% python3 -q
>>> import numpy as np
>>> import numpy.linalg as la
>>> np.set_printoptions(precision=2, suppress=True, linewidth=100)
>>> J = np.array([[0.5, 0.0, 0.5, 0.0],
...     [0.0, 1.0, 0.0, 0.0],
...     [0.0, 0.33, 0.67, 0.0],
...     [0.0, 0.5, 0.0, 0.5]])
>>> Y = np.array([[3, -1], [3, -1], [4, -3], [-5, -1]])
>>> la.matrix_rank(J @ Y)
np.int64(2)
>>> np.einsum("ij,ij->i", J, J)
array([0.5 , 1.  , 0.56, 0.5 ])
>>> np.einsum("ik,kj->ji", J, Y)
array([[ 3.5 ,  3.  ,  3.67, -1.  ],
       [-2.  , -1.  , -2.34, -1.  ]])
>>> np.einsum("ij->j", J)
array([0.5 , 1.83, 1.17, 0.5 ])
>>> np.vstack([J, Y.T]).shape
(6, 4)
>>> la.matrix_rank(np.vstack([J, Y.T]))
np.int64(4)
>>> W = np.array([[5, -3, 3, 3, -3],
...     [0, 2, 3, 3, 3],
...     [1, -4, -1, 3, 4],
...     [-3, -1, -3, -2, -1]])
>>> b = np.array([-2, 0, -2, 2, -1])
>>> act = np.maximum(J @ W + b, 0)
>>> act
array([[1.  , 0.  , 0.  , 5.  , 0.  ],
       [0.  , 2.  , 1.  , 5.  , 2.  ],
       [0.  , 0.  , 0.  , 5.  , 2.67],
       [0.  , 0.5 , 0.  , 2.5 , 0.  ]])
>>> (act > 0).mean(axis=0)
array([0.25, 0.5 , 0.25, 1.  , 0.5 ])
>>> cent = np.array([[1, 1], [5, 4], [3, 4], [3, 1], [5, 5]])
>>> W @ cent
array([[ -7,  -7],
       [ 43,  38],
       [  7,   4],
       [-28, -26]])
>>> K = np.load("m.npy")
>>> K
array([[-0.03,  0.88, -0.42, -0.38, -0.79],
       [-0.25, -0.35, -0.08,  5.96, -0.39],
       [ 0.15, -0.57,  0.26,  3.43,  0.04],
       [ 0.12, -0.05, -1.25,  7.63, -0.97],
       [-0.16,  0.61,  0.17, -9.78, -3.48],
       [-0.19, -1.63, -0.41, -3.23, -0.05],
       [-0.2 , -0.18,  0.34,  5.09, -0.28],
       [-0.11, -0.83, -0.61,  5.81,  0.63],
       [-0.33, -1.29, -0.61, -6.93, -1.27],
       [ 0.17,  1.64, -0.91, -0.46,  5.13],
       [-0.17,  1.68,  0.78,  4.14, -1.18],
       [-0.42,  1.37,  0.53,  2.66,  3.55],
       [-0.03,  0.03, -0.04, -5.93, -1.65],
       [-0.2 , -0.34,  0.19,  4.92, -4.85],
       [ 0.15,  1.1 , -0.13,  2.66, -1.38],
       [-0.05, -2.17,  0.  ,  3.42, -0.7 ],
       [-0.1 , -1.86, -0.97, -2.56,  1.71],
       [-0.21, -0.63, -0.6 ,  8.53, -5.07],
       [-0.05, -1.53, -0.31,  2.59, -2.7 ]])
>>> Y = np.c_[K[:, :1] @ np.array([[-2]]), np.array([0, 0, 1, -3, 1, -3, -3, 1, -2, -1, -2, 0, -1, -3, -2, -2, -3, 3, 1])]
>>> Y
array([[ 0.06,  0.  ],
       [ 0.5 ,  0.  ],
       [-0.3 ,  1.  ],
       [-0.24, -3.  ],
       [ 0.32,  1.  ],
       [ 0.38, -3.  ],
       [ 0.4 , -3.  ],
       [ 0.22,  1.  ],
       [ 0.66, -2.  ],
       [-0.34, -1.  ],
       [ 0.34, -2.  ],
       [ 0.84,  0.  ],
       [ 0.06, -1.  ],
       [ 0.4 , -3.  ],
       [-0.3 , -2.  ],
       [ 0.1 , -2.  ],
       [ 0.2 , -3.  ],
       [ 0.42,  3.  ],
       [ 0.1 ,  1.  ]])
>>> np.round(la.lstsq(K, Y[:, 0])[0], 2) + 0
array([-2.,  0.,  0.,  0.,  0.])
>>> la.matrix_rank(np.c_[K, Y])
np.int64(6)
>>> la.norm(la.qr(K)[0].T @ Y, axis=0) ** 2 / ((Y ** 2).sum(axis=0) + 1e-12)
array([1.  , 0.12])
>>> np.round(la.norm(Y - K @ la.lstsq(K, Y)[0], axis=0), 2) + 0
array([0.  , 8.19])
>>> arr = np.load("block5.npy")
>>> arr
array([[3, 0, 0, 0, 0],
       [0, 2, 0, 0, 0],
       [0, 0, 3, 0, 0],
       [0, 0, 0, 0, 0],
       [0, 0, 0, 0, 1]])
>>> [int(la.matrix_rank(la.matrix_power(arr, p))) for p in range(1, 6)]
[4, 4, 4, 4, 4]
>>> try:
...     la.inv(arr)
... except la.LinAlgError as e:
...     print("failed:", e)
... 
failed: Singular matrix
>>> rank = la.matrix_rank(arr)
>>> rank
np.int64(4)
>>> null = la.svd(arr)[2][rank:].T
>>> arr @ null
array([[0.],
       [0.],
       [0.],
       [0.],
       [0.]])
>>> np.allclose(arr @ null, 0)
True
>>> [int(la.matrix_rank(arr[:, :j + 1])) for j in range(5)]
[1, 2, 3, 3, 4]
>>> null.shape
(5, 1)
>>> [int(la.matrix_rank(arr[:i])) for i in range(1, len(arr) + 1)]
[1, 2, 3, 3, 4]
>>> null @ null.T
array([[0., 0., 0., 0., 0.],
       [0., 0., 0., 0., 0.],
       [0., 0., 0., 0., 0.],
       [0., 0., 0., 1., 0.],
       [0., 0., 0., 0., 0.]])
>>> evals, vecs = la.eigvalsh(arr)
Traceback (most recent call last):
  File "<python-input-39>", line 1, in <module>
    evals, vecs = la.eigvalsh(arr)
    ^^^^^^^^^^^
ValueError: too many values to unpack (expected 2)
>>> evals, vecs = la.eigh(arr)
>>> la.eigvalsh(arr + 2 * np.eye(5))
array([2., 3., 4., 5., 5.])
>>> (evals > 1e-8).sum(), (evals < -1e-8).sum()
(np.int64(4), np.int64(0))
>>> evals.sum(), np.trace(arr)
(np.float64(9.0), np.int64(9))
>>> vecs.T @ vecs
array([[1., 0., 0., 0., 0.],
       [0., 1., 0., 0., 0.],
       [0., 0., 1., 0., 0.],
       [0., 0., 0., 1., 0.],
       [0., 0., 0., 0., 1.]])
>>> vecs.T @ arr @ vecs
array([[0., 0., 0., 0., 0.],
       [0., 1., 0., 0., 0.],
       [0., 0., 2., 0., 0.],
       [0., 0., 0., 3., 0.],
       [0., 0., 0., 0., 3.]])
>>> np.unique(evals.round(6) + 0, return_counts=True)[1]
array([1, 1, 1, 2])
>>> la.eigvalsh(arr @ arr)
array([0., 1., 4., 9., 9.])
